>>> import numpy as np
>>> np.set_printoptions(precision=3, suppress=True, linewidth=200)
>>> arr = np.load("run11.npy")
>>> arr
array([[ 4,  2,  4],
       [ 0,  0,  0],
       [ 0,  0,  0],
       [ 2, -5, -2],
       [ 1, -8, -4],
       [ 0,  0,  0],
       [ 0,  0,  0],
       [ 6, -3,  2],
       [ 0,  0,  0],
       [ 1, -8, -4],
       [ 0,  0,  0],
       [ 0,  0,  0],
       [-1, -3, -2],
       [ 0,  0,  0],
       [ 4,  2,  4],
       [ 0,  0,  0]])
>>> [round(float(x), 3) for x in np.linalg.svd(arr, compute_uv=False)[:3]]
[15.21, 9.921, 0.486]
>>> np.linalg.cond(arr) > 100
np.False_
>>> round(float(np.linalg.norm(arr, 2) / np.linalg.norm(arr)), 3)
0.837
>>> np.abs(np.linalg.svd(arr)[2][-1])
array([0.49 , 0.446, 0.749])
>>> other = np.c_[arr[:, :1] @ np.array([[5]]), np.array([-1, 0, -1, 4, -4, -3, -1, 4, 4, -1, -1, 5, 0, -2, 2, 1])]
>>> other
array([[20, -1],
       [ 0,  0],
       [ 0, -1],
       [10,  4],
       [ 5, -4],
       [ 0, -3],
       [ 0, -1],
       [30,  4],
       [ 0,  4],
       [ 5, -1],
       [ 0, -1],
       [ 0,  5],
       [-5,  0],
       [ 0, -2],
       [20,  2],
       [ 0,  1]])
>>> np.linalg.norm(np.linalg.qr(arr)[0].T @ other, axis=0) ** 2 / ((other ** 2).sum(axis=0) + 1e-12)
array([1.   , 0.232])
>>> np.linalg.matrix_rank(other)
np.int64(2)
>>> np.round(np.linalg.norm(other - arr @ np.linalg.lstsq(arr, other)[0], axis=0), 3) + 0
array([0.   , 9.274])
>>> np.round(np.linalg.lstsq(arr, other[:, 0])[0], 3) + 0
array([5., 0., 0.])
>>> Q, _ = np.linalg.qr(np.array([[-0.4, -1.6, 0.4, 1.0, -0.6],
...     [0.1, 0.4, -0.7, 0.7, 0.1],
...     [0.9, 0.0, 0.8, 0.4, 0.8],
...     [-0.1, 0.1, -1.0, -0.1, -0.5],
...     [-0.6, 0.9, -1.1, -0.2, -0.5]]))
>>> vals = np.array([-2, -2, -3, 0, -3])
>>> F = Q @ np.diag(vals) @ Q.T
>>> F
array([[-1.867,  0.454,  0.012, -0.53 ,  0.094],
       [ 0.454, -1.618,  0.545, -1.033,  0.751],
       [ 0.012,  0.545, -2.219, -0.45 , -0.171],
       [-0.53 , -1.033, -0.45 , -2.18 , -0.463],
       [ 0.094,  0.751, -0.171, -0.463, -2.116]])
>>> other = np.array([[1, 1], [2, 0], [1, 0], [0, 2], [2, 1]])
>>> np.linalg.matrix_rank(F @ other)
np.int64(2)
>>> other.T @ F.T
array([[-0.761, -0.734, -1.458, -3.973, -2.807],
       [-2.834, -0.862, -1.058, -5.354, -2.949]])
>>> F @ other
array([[-0.761, -2.834],
       [-0.734, -0.862],
       [-1.458, -1.058],
       [-3.973, -5.354],
       [-2.807, -2.949]])
>>> np.einsum("ij->j", F)
array([-1.838, -0.901, -2.282, -4.657, -1.905])
>>> np.linalg.matrix_rank(np.vstack([F, other.T]))
np.int64(5)
>>> gram = F.T @ F
>>> np.round(np.linalg.eigvalsh(gram)[::-1], 3) + 0
array([9., 9., 4., 4., 0.])
>>> np.round(np.linalg.svd(F, compute_uv=False) ** 2, 3) + 0
array([9., 9., 4., 4., 0.])
>>> np.allclose(gram, gram.T)
True
>>> (F @ F.T).shape
(5, 5)
>>> np.trace(gram), round((F ** 2).sum(), 3)
(np.float64(26.0), np.float64(26.0))
>>> other = np.array([[0, 2, 2, 0], [-3, 2, -1, 3], [1, -1, -1, 1], [-2, -3, 0, -1]])
>>> A = other + other.T
>>> A
array([[ 0, -1,  3, -2],
       [-1,  4, -2,  0],
       [ 3, -2, -2,  1],
       [-2,  0,  1, -2]])
>>> vec = np.array([-3, -4, -5, -1])
>>> y = A @ vec
>>> beta, lr = np.zeros(4), 1 / np.linalg.norm(A, 2) ** 2
>>> for i in range(50):
...     beta -= lr * A.T @ (A @ beta - y)
...     if i % 10 == 0: print(i, round(np.linalg.norm(A @ beta - y), 3))
... 
0 8.833
10 4.663
20 2.468
30 1.309
40 0.696
>>> round(np.linalg.cond(A), 3)
np.float64(4.146)
>>> vals, vecs = np.linalg.eigvalsh(A)
Traceback (most recent call last):
  File "<python-input-38>", line 1, in <module>
    vals, vecs = np.linalg.eigvalsh(A)
    ^^^^^^^^^^
ValueError: too many values to unpack (expected 2)
>>> vals, vecs = np.linalg.eigh(A)
>>> np.linalg.eigvalsh(A + -2 * np.eye(4))
array([-7.438, -3.312, -0.615,  3.365])
>>> round(vals.sum(), 3), np.trace(A)
(np.float64(-0.0), np.int64(0))
>>> np.round(vecs.T @ A @ vecs, 3) + 0
array([[-5.438,  0.   ,  0.   ,  0.   ],
       [ 0.   , -1.312,  0.   ,  0.   ],
       [ 0.   ,  0.   ,  1.385,  0.   ],
       [ 0.   ,  0.   ,  0.   ,  5.365]])
>>> vals
array([-5.438, -1.312,  1.385,  5.365])
>>> (vals > 1e-8).sum(), (vals < -1e-8).sum()
(np.int64(2), np.int64(2))
>>> np.linalg.eigvalsh(A @ A)
array([ 1.721,  1.918, 28.786, 29.576])
>>> round(np.linalg.eigvalsh(A).min(), 3)
np.float64(-5.438)
>>> np.all(np.linalg.eigvalsh(A) > 0)
np.False_
>>> [round(float(np.linalg.det(A[:i, :i])), 2) + 0 for i in range(1, 5)]
[0.0, -1.0, -22.0, 53.0]
>>> Q = A.astype(float).copy()
>>> for j in range(4):
...     Q[:, j] -= Q[:, :j] @ (Q[:, :j].T @ Q[:, j])
...     Q[:, j] /= np.linalg.norm(Q[:, j])
... 
>>> np.round(Q.T @ A, 3) + 0
array([[ 3.742, -2.673, -1.604,  1.871],
       [ 0.   ,  3.723, -3.032,  1.343],
       [ 0.   ,  0.   ,  2.497, -1.172],
       [ 0.   ,  0.   ,  0.   ,  1.524]])
>>> gram = A.T @ A
>>> np.diag(gram)
array([14, 21, 18,  9])
>>> (A @ A.T).shape
(4, 4)
>>> np.trace(gram), (A ** 2).sum()
(np.int64(62), np.int64(62))
>>> m1 = np.array([[6, 2, -3, 3], [-3, 0, 4, 0], [-5, 2, 5, -1], [-6, -10, -2, -6]])
>>> np.einsum("ij,ji->", m1, m1)
np.int64(99)
>>> np.einsum("ii->", m1)
np.int64(5)
>>> np.diff(m1, axis=0)
array([[ -9,  -2,   7,  -3],
       [ -2,   2,   1,  -1],
       [ -1, -12,  -7,  -5]])
>>> m1.mean(axis=0)
array([-2. , -1.5,  1. , -1. ])
>>> np.linalg.matrix_rank(m1)
np.int64(3)
>>> np.unravel_index(np.abs(m1).argmax(), m1.shape)
(np.int64(3), np.int64(1))
>>> m1.sum(axis=0)
array([-8, -6,  4, -4])
>>> np.linalg.cond(m1) > 100
np.True_
>>> vec = np.array([0, 3, -2, 3])
>>> a = np.maximum(m1 @ vec, 0)
>>> a
array([21,  0,  0,  0])
>>> np.tanh(m1 @ vec)
array([ 1., -1., -1., -1.])
>>> m1.T @ a
array([126,  42, -63,  63])
>>> X = np.load("dump.npy")
>>> X
array([[1, 2, 3, 2, 2],
       [2, 1, 2, 3, 2],
       [2, 2, 1, 2, 3],
       [3, 2, 2, 1, 2],
       [2, 3, 2, 2, 1]])
>>> np.sort(np.abs(np.fft.fft(X[0]))), np.sort(np.linalg.svd(X, compute_uv=False))
(array([ 1.176,  1.176,  1.902,  1.902, 10.   ]), array([ 1.176,  1.176,  1.902,  1.902, 10.   ]))
>>> np.fft.fft(X[0])
array([10.   +0.j   , -1.809-0.588j, -0.691+0.951j, -0.691-0.951j, -1.809+0.588j])
>>> X @ np.ones(5)
array([10., 10., 10., 10., 10.])
